% python3 -q
>>> import numpy as np
>>> from numpy import linalg as LA
>>> np.set_printoptions(precision=2, suppress=True, linewidth=200, floatmode="fixed")
>>> tidy = lambda a: np.round(a, 2) + 0
>>> u = np.array([-8, -7, 0])
>>> arr = np.array([np.roll(u, i) for i in range(3)])
>>> arr
array([[-8, -7,  0],
       [ 0, -8, -7],
       [-7,  0, -8]])
>>> u = np.array([-1, -2, 1])
>>> A2 = arr + np.outer(u, np.eye(3)[1])
>>> tidy(LA.det(A2) / LA.det(arr)), tidy(1 + LA.solve(arr, u)[1])
(np.float64(1.27), np.float64(1.27))
>>> print(A2)
[[ -8.00  -8.00   0.00]
 [  0.00 -10.00  -7.00]
 [ -7.00   1.00  -8.00]]
>>> print(LA.matrix_rank(LA.inv(A2) - LA.inv(arr), tol=1e-8))
1
>>> w1 = np.array([[8, 1, 1, 9, 3], [0, 0, 3, 8, 1], [8, 7, 3, 6, 1]])
>>> beta = np.array([3, 3, 0, 2, 0])
>>> H = np.maximum(A2 @ w1 + beta, 0)
>>> LA.matrix_rank(H)
np.int64(0)
>>> (H > 0).astype(int)
array([[0, 0, 0, 0, 0],
       [0, 0, 0, 0, 0],
       [0, 0, 0, 0, 0]])
>>> (H > 0).mean(axis=0)
array([0.00, 0.00, 0.00, 0.00, 0.00])
>>> basis = np.array([[3, -2], [2, 2], [1, -2], [2, 3], [2, 3]])
>>> print((H @ basis).round(6).argmax(axis=1))
[0 0 0]
>>> proj = np.triu(np.array([[0, 8, 3], [9, 3, 8], [4, 2, 6]]), 1) + np.eye(3)
>>> A2 = proj @ arr @ LA.inv(proj)
>>> proj @ arr - arr @ proj
array([[-21.00,   0.00,   0.00],
       [-56.00,   0.00,   0.00],
       [  0.00,  56.00,  21.00]])
>>> tidy(np.poly(A2))
array([  1.00,  24.00, 192.00, 855.00])
>>> q = arr.astype(float).copy()
>>> for j in range(3):
...     q[:, j] -= q[:, :j] @ (q[:, :j].T @ q[:, j])
...     q[:, j] /= LA.norm(q[:, j])
... 
>>> tidy(q.T @ arr)
array([[10.63,  5.27,  5.27],
       [ 0.00,  9.23,  3.06],
       [ 0.00,  0.00,  8.71]])
>>> u = np.array([-1, 2, -2])
>>> r1 = np.array([2, 2, 3, 2])
>>> feats = np.outer(u, r1)
>>> feats
array([[-2, -2, -3, -2],
       [ 4,  4,  6,  4],
       [-4, -4, -6, -4]])
>>> # columns 0 and 1 are equal
>>> Uu, sigma, Vt = LA.svd(feats)
>>> evecs = Vt[:(sigma > 1e-8).sum()]
>>> rng = np.random.default_rng(19)
>>> x = feats[2] + -2 * feats[0] + rng.integers(2) * np.eye(4)[1]
>>> print(x)
[0.00 1.00 0.00 0.00]
>>> LA.matrix_rank(np.vstack([feats, x]))
np.int64(2)
>>> np.allclose(evecs.T @ evecs @ x, x)
False
>>> tidy(np.diag(evecs.T @ evecs))
array([0.19, 0.19, 0.43, 0.19])
>>> tidy(LA.norm(x - evecs.T @ evecs @ x))
np.float64(0.9)
>>> J = np.load("sample4.npy")
>>> J
array([[0, 6, 3],
       [0, 0, 1],
       [0, 0, 0]])
>>> w1 = np.array([[2, 3, 2, 1, 3, 0],
...     [1, 3, 1, 0, 0, 0],
...     [0, 2, 3, 3, 2, 3],
...     [3, 1, 1, 2, 0, 2]])
>>> beta = np.array([4, 3, 2, 0, 5, 4])
>>> H = np.maximum(feats @ w1 + beta, 0)
>>> tidy((H > 0).mean(axis=0))
array([0.33, 0.33, 0.33, 0.33, 0.33, 0.33])
>>> H
array([[ 0,  0,  0,  0,  0,  0],
       [28, 43, 36, 30, 29, 30],
       [ 0,  0,  0,  0,  0,  0]])
>>> (H > 0).astype(int)
array([[0, 0, 0, 0, 0, 0],
       [1, 1, 1, 1, 1, 1],
       [0, 0, 0, 0, 0, 0]])
>>> basis = np.array([[3, 3, 2], [0, 3, 3], [2, 1, 1], [2, 1, 1], [1, 2, 0], [2, 3, 1]])
>>> H @ basis
array([[  0,   0,   0],
       [305, 427, 281],
       [  0,   0,   0]])
>>> print((H @ basis).round(6).argmax(axis=1))
[0 1 0]
>>> tidy(H @ LA.pinv(H) @ H)
array([[ 0.00,  0.00,  0.00,  0.00,  0.00,  0.00],
       [28.00, 43.00, 36.00, 30.00, 29.00, 30.00],
       [ 0.00,  0.00,  0.00,  0.00,  0.00,  0.00]])
>>> np.abs(np.diag(LA.qr(H)[1])) > 1e-9
array([ True, False, False])
>>> x = np.array([-1, -1, -2])
>>> (J @ x).argmax()
np.int64(2)
>>> np.einsum("ij,j->i", J, x)
array([-12,  -2,   0])
>>> Uu, sigma, Vt = LA.svd(J)
>>> evecs = Vt[:(sigma > 1e-8).sum()]
>>> x = J[0] + -2 * J[1] + rng.integers(2) * np.eye(3)[1]
>>> x
array([0.00, 6.00, 1.00])
>>> np.allclose(evecs.T @ evecs @ x, x)
True
>>> tidy(np.diag(evecs.T @ evecs))
array([0.00, 1.00, 1.00])
>>> tidy(LA.norm(x - evecs.T @ evecs @ x))
np.float64(0.0)
>>> A2 = np.array([[0, 3], [0, 1], [3, 3], [0, 0]])
>>> basis = np.array([[2, 0, 2, 4], [1, 5, 0, 2]])
>>> E = A2 @ basis + 0.02 * rng.normal(size=(4, 4))
>>> tidy(E)
array([[ 3.02, 15.01, -0.01,  6.01],
       [ 0.97,  5.01, -0.01,  2.01],
       [ 9.01, 14.98,  6.01, 18.01],
       [-0.01,  0.04,  0.02, -0.02]])
>>> w, evecs = LA.eig(E)
>>> tidy(np.sort(LA.eigvals(E.T)))
array([-0.07,  0.08,  6.15,  7.86])
>>> print(tidy(np.prod(w)))
-0.26
>>> u = np.array([2, 1, -3])
>>> np.convolve(J[2], u)
array([0, 0, 0, 0, 0])
>>> np.polyval(u, J[2])
array([-3, -3, -3])
>>> np.correlate(J[2], J[0], "full")
array([0, 0, 0, 0, 0])
>>> A2 = LA.inv(E)
>>> tidy(LA.inv(A2))
array([[ 3.02, 15.01, -0.01,  6.01],
       [ 0.97,  5.01, -0.01,  2.01],
       [ 9.01, 14.98,  6.01, 18.01],
       [-0.01,  0.04,  0.02, -0.02]])
>>> print(tidy(E @ A2))
[[1.00 0.00 0.00 0.00]
 [0.00 1.00 0.00 0.00]
 [0.00 0.00 1.00 0.00]
 [0.00 0.00 0.00 1.00]]
>>> tidy(LA.det(E) * A2)
array([[-2.17,  6.48,  0.00,  1.69],
       [-0.03,  0.03,  0.00, -1.45],
       [-0.03,  0.21, -0.02, -7.15],
       [ 1.12, -3.34, -0.01,  2.75]])
>>> (np.abs(A2) > 1e-9).astype(int)
array([[1, 1, 1, 1],
       [1, 1, 1, 1],
       [1, 1, 1, 1],
       [1, 1, 1, 1]])
>>> tidy(LA.slogdet(E)[0])
np.float64(-1.0)
>>> M = np.loadtxt("m.csv", delimiter=",")
>>> tidy(M)
array([[ 2.32,  1.34,  0.41,  0.07],
       [ 1.34, -0.18,  0.28,  0.94],
       [ 0.41,  0.28, -1.13, -0.45],
       [ 0.07,  0.94, -0.45, -1.01]])
>>> # looks like rank 3
>>> Uu, sigma, Vt = LA.svd(M)
>>> evecs = Vt[:(sigma > 1e-8).sum()]
>>> x = M[0] + 2 * M[1] + rng.integers(2) * np.eye(4)[1]
>>> tidy(x)
array([5.00, 1.97, 0.96, 1.95])
>>> LA.matrix_rank(np.vstack([M, x]))
np.int64(4)
>>> print(tidy(LA.norm(x - evecs.T @ evecs @ x)))
0.62
>>> tidy(evecs.T @ evecs)
array([[ 0.89,  0.21, -0.08,  0.22],
       [ 0.21,  0.61,  0.15, -0.41],
       [-0.08,  0.15,  0.94,  0.16],
       [ 0.22, -0.41,  0.16,  0.56]])
>>> labels = rng.permutation(4)
>>> print(labels)
[2 3 0 1]
>>> A2 = M[labels][:, labels]
>>> print(tidy(np.diag(A2)))
[-1.13 -1.01  2.32 -0.18]
>>> tidy(LA.det(A2)), tidy(LA.det(M[labels]))
(np.float64(0.0), np.float64(0.0))
>>> tidy(A2)
array([[-1.13, -0.45,  0.41,  0.28],
       [-0.45, -1.01,  0.07,  0.94],
       [ 0.41,  0.07,  2.32,  1.34],
       [ 0.28,  0.94,  1.34, -0.18]])
>>> F = np.diag(5 * np.array([2, 0, 2, 2])) + np.array([[1, -7, 1, -6], [-9, 8, -3, -7], [9, -8, 2, -8], [0, -9, -7, -7]])
>>> F
array([[11, -7,  1, -6],
       [-9,  8, -3, -7],
       [ 9, -8, 12, -8],
       [ 0, -9, -7,  3]])
>>> proj = np.triu(np.array([[2, 1, 0, -2], [1, 1, 0, -1], [0, 0, 2, -2], [2, -1, -2, -1]]), 1) + np.eye(4)
>>> A2 = proj @ F @ LA.inv(proj)
>>> LA.matrix_rank(A2)
np.int64(4)
>>> tidy(np.poly(A2))
array([     1.00,    -34.00,    194.00,   2344.00, -15801.00])
>>> tidy(LA.det(A2))
np.float64(-15801.0)
>>> A2
array([[  2.00,  17.00,  12.00,  26.00],
       [ -9.00,  26.00,   4.00,   6.00],
       [  9.00,   1.00,  26.00,  57.00],
       [  0.00,  -9.00,  -7.00, -20.00]])
>>> A2 = F / np.sqrt((F ** 2).mean(axis=1, keepdims=True))
>>> tidy(LA.norm(A2, axis=1))
array([2.00, 2.00, 2.00, 2.00])
>>> print(LA.matrix_rank(F - F.mean(axis=1, keepdims=True)))
3
>>> x = np.array([1, 1, 3, 3])
>>> np.sign((F @ x).round(6))
array([-1, -1,  1, -1])
>>> print(F @ np.ones(4))
[ -1.00 -11.00   5.00 -13.00]
>>> x = np.array([1, 2, 1, 0])
>>> y = F @ x
>>> y
array([ -2,   4,   5, -25])
>>> tidy(LA.solve(F, y + F[:, 3]))
array([1.00, 2.00, 1.00, 1.00])
>>> tidy(LA.solve(F.T, F[3]))
array([0.00, 0.00, 0.00, 1.00])
>>> print(tidy(LA.solve(F, -3 * y)))
[-3.00 -6.00 -3.00  0.00]
